$ ipython --no-banner

In [1]: import numpy as np

In [2]: import numpy.linalg as la

In [3]: np.set_printoptions(precision=2, suppress=True, linewidth=160)

In [4]: rd = lambda a: np.round(a, 2) + 0

In [5]: J = np.array([[1, 2, -5, 0, 0, 2], [-2, 0, 0, -5, 3, 4], [-3, -3, 2, -5, -2, -4]])

In [6]: J[-1] = J[0] + 3 * J[1]

In [7]: J
Out[7]: 
array([[  1,   2,  -5,   0,   0,   2],
       [ -2,   0,   0,  -5,   3,   4],
       [ -5,   2,  -5, -15,   9,  14]])

In [8]: # null space of dimension 4

In [9]: np.unique(J.round(6), axis=0).shape
Out[9]: (3, 6)

In [10]: print(la.lstsq(J[:-1].T, J[-1])[2])
2

In [11]: rd(np.trace(la.pinv(J) @ J))
Out[11]: np.float64(2.0)

In [12]: left, s, vt = la.svd(J)

In [13]: evecs = vt[:(s > 1e-8).sum()]

In [14]: rng = np.random.default_rng(792)

In [15]: x = J[0] + -2 * J[2] + rng.integers(2) * np.eye(6)[0]

In [16]: x
Out[16]: array([ 12.,  -2.,   5.,  30., -18., -26.])

In [17]: rd(np.diag(evecs.T @ evecs))
Out[17]: array([0.12, 0.12, 0.75, 0.47, 0.17, 0.37])

In [18]: rd(la.norm(x - evecs.T @ evecs @ x))
Out[18]: np.float64(0.94)

In [19]: print(la.matrix_rank(np.vstack([J, x])))
3

In [20]: rd(evecs.T @ evecs)
Out[20]: 
array([[ 0.12,  0.07, -0.18,  0.21, -0.12, -0.09],
       [ 0.07,  0.12, -0.3 ,  0.03, -0.02,  0.09],
       [-0.18, -0.3 ,  0.75, -0.08,  0.05, -0.23],
       [ 0.21,  0.03, -0.08,  0.47, -0.28, -0.34],
       [-0.12, -0.02,  0.05, -0.28,  0.17,  0.21],
       [-0.09,  0.09, -0.23, -0.34,  0.21,  0.37]])

In [21]: print([round(float(x), 2) for x in la.svd(J, compute_uv=False)[:3]])
[24.73, 5.69, 0.0]

In [22]: print(la.matrix_rank(J, rtol=0.1))
2

In [23]: print(rd(la.norm(J, 2) / la.norm(J)))
0.97

In [24]: la.cond(J) > 100
Out[24]: np.True_

In [25]: np.argsort(-la.norm(J, axis=0).round(6), kind="stable")[:3]
Out[25]: array([3, 5, 4])

In [26]: left, s, vt = la.svd(J)

In [27]: rd(s)
Out[27]: array([24.73,  5.69,  0.  ])

In [28]: Y = left[:, :2] @ np.diag(s[:2]) @ vt[:2]

In [29]: rd(Y)
Out[29]: 
array([[  1.,   2.,  -5.,   0.,   0.,   2.],
       [ -2.,   0.,   0.,  -5.,   3.,   4.],
       [ -5.,   2.,  -5., -15.,   9.,  14.]])

In [30]: rd(np.abs(J - Y).max())
Out[30]: np.float64(0.0)

In [31]: J.shape
Out[31]: (3, 6)

In [32]: np.count_nonzero(J)
Out[32]: np.int64(14)

In [33]: rd(la.svd(J, compute_uv=False))
Out[33]: array([24.73,  5.69,  0.  ])

In [34]: la.rank(J)
---------------------------------------------------------------------------
AttributeError                            Traceback (most recent call last)
Cell In[34], line 1
----> 1 la.rank(J)

AttributeError: module 'numpy.linalg' has no attribute 'rank'

In [35]: rd(la.norm(J))
Out[35]: np.float64(25.38)

In [36]: W0 = np.load("case16.npy")

In [37]: rd(W0)
Out[37]: 
array([[ 0.5 ,  0.  , -0.87,  0.  ],
       [ 0.  ,  1.  ,  0.  ,  0.  ],
       [ 0.87,  0.  ,  0.5 ,  0.  ],
       [ 0.  ,  0.  ,  0.  ,  1.  ]])

In [38]: # keeps lengths

In [39]: u = np.array([1, 1, 4, 1])

In [40]: Y = W0 + np.outer(u, np.eye(4)[2])

In [41]: print(rd(la.det(Y) / la.det(W0)), rd(1 + la.solve(W0, u)[2]))
2.13 2.13

In [42]: la.matrix_rank(Y - W0)
Out[42]: np.int64(1)

In [43]: O, evecs = la.qr(W0[:, :2])[0], la.qr(W0[:, 2:])[0]

In [44]: s = la.svd(O.T @ evecs, compute_uv=False)

In [45]: rd(la.norm(O @ O.T - evecs @ evecs.T, 2))
Out[45]: np.float64(1.0)

In [46]: rd(la.det(W0.T))
Out[46]: np.float64(1.0)

In [47]: rd(np.einsum("ij,ji->", W0, W0))
Out[47]: np.float64(1.0)

In [48]: print(rd(la.eigvals(W0).sum().real))
3.0

In [49]: rd(la.eigvals(W0))
Out[49]: array([0.5+0.87j, 0.5-0.87j, 1. +0.j  , 1. +0.j  ])

In [50]: print(rd(la.det(2 * W0)), rd(la.det(W0)))
16.0 1.0

In [51]: print(np.einsum("ii->", W0))
3.0

In [52]: M = np.load("dump.npy")

In [53]: M
Out[53]: 
array([[ 0.87,  0.88, -1.68],
       [ 1.36, -1.62, -0.37],
       [ 0.53,  0.47,  1.94],
       [-1.34,  0.36, -0.76],
       [ 1.56,  2.01,  0.17]])

In [54]: x = np.array([2, 0, 2])

In [55]: y = M @ x

In [56]: c, lr = np.zeros(3), 1 / la.norm(M, 2) ** 2

In [57]: for i in range(200):
    ...:     c -= lr * M.T @ (M @ c - y)
    ...:     if i % 50 == 0: print(i, round(la.norm(M @ c - y), 2))
    ...: 
0 1.46
50 0.0
100 0.0
150 0.0

In [58]: rd(la.cond(M))
Out[58]: np.float64(1.23)

In [59]: rd(c)
Out[59]: array([2., 0., 2.])

In [60]: hat = M @ la.solve(M.T @ M, M.T)

In [61]: rd(np.diag(hat))
Out[61]: array([0.58, 0.77, 0.56, 0.37, 0.72])

In [62]: rd(hat)
Out[62]: 
array([[ 0.58,  0.09, -0.35,  0.06,  0.33],
       [ 0.09,  0.77, -0.1 , -0.38, -0.14],
       [-0.35, -0.1 ,  0.56, -0.25,  0.22],
       [ 0.06, -0.38, -0.25,  0.37, -0.16],
       [ 0.33, -0.14,  0.22, -0.16,  0.72]])

In [63]: Y = np.array([[-2, 1], [-1, -2]])

In [64]: W2 = np.kron(Y, hat)

In [65]: print(rd(la.norm(W2, 2)), rd(la.norm(Y, 2) * la.norm(hat, 2)))
2.24 2.24

In [66]: la.matrix_rank(W2)
Out[66]: np.int64(6)

In [67]: W2.shape
Out[67]: (10, 10)

In [68]: rd(W2)
Out[68]: 
array([[-1.16, -0.18,  0.71, -0.12, -0.66,  0.58,  0.09, -0.35,  0.06,  0.33],
       [-0.18, -1.53,  0.2 ,  0.75,  0.27,  0.09,  0.77, -0.1 , -0.38, -0.14],
       [ 0.71,  0.2 , -1.11,  0.5 , -0.44, -0.35, -0.1 ,  0.56, -0.25,  0.22],
       [-0.12,  0.75,  0.5 , -0.75,  0.32,  0.06, -0.38, -0.25,  0.37, -0.16],
       [-0.66,  0.27, -0.44,  0.32, -1.45,  0.33, -0.14,  0.22, -0.16,  0.72],
       [-0.58, -0.09,  0.35, -0.06, -0.33, -1.16, -0.18,  0.71, -0.12, -0.66],
       [-0.09, -0.77,  0.1 ,  0.38,  0.14, -0.18, -1.53,  0.2 ,  0.75,  0.27],
       [ 0.35,  0.1 , -0.56,  0.25, -0.22,  0.71,  0.2 , -1.11,  0.5 , -0.44],
       [-0.06,  0.38,  0.25, -0.37,  0.16, -0.12,  0.75,  0.5 , -0.75,  0.32],
       [-0.33,  0.14, -0.22,  0.16, -0.72, -0.66,  0.27, -0.44,  0.32, -1.45]])

In [69]: Y = np.c_[M[:, :2] @ np.array([[-3, 2], [-1, 1]]), np.array([7, 2, 4, 0, -3])]

In [70]: rd(Y)
Out[70]: 
array([[-3.49,  2.62,  7.  ],
       [-2.46,  1.1 ,  2.  ],
       [-2.06,  1.53,  4.  ],
       [ 3.66, -2.32,  0.  ],
       [-6.69,  5.13, -3.  ]])

In [71]: print(la.matrix_rank(Y))
3

In [72]: rd(la.norm(la.qr(M)[0].T @ Y, axis=0) ** 2 / ((Y ** 2).sum(axis=0) + 1e-12))
Out[72]: array([1.  , 1.  , 0.14])

In [73]: rd(la.norm(Y - M @ la.lstsq(M, Y)[0], axis=0))
Out[73]: array([0.  , 0.  , 8.21])
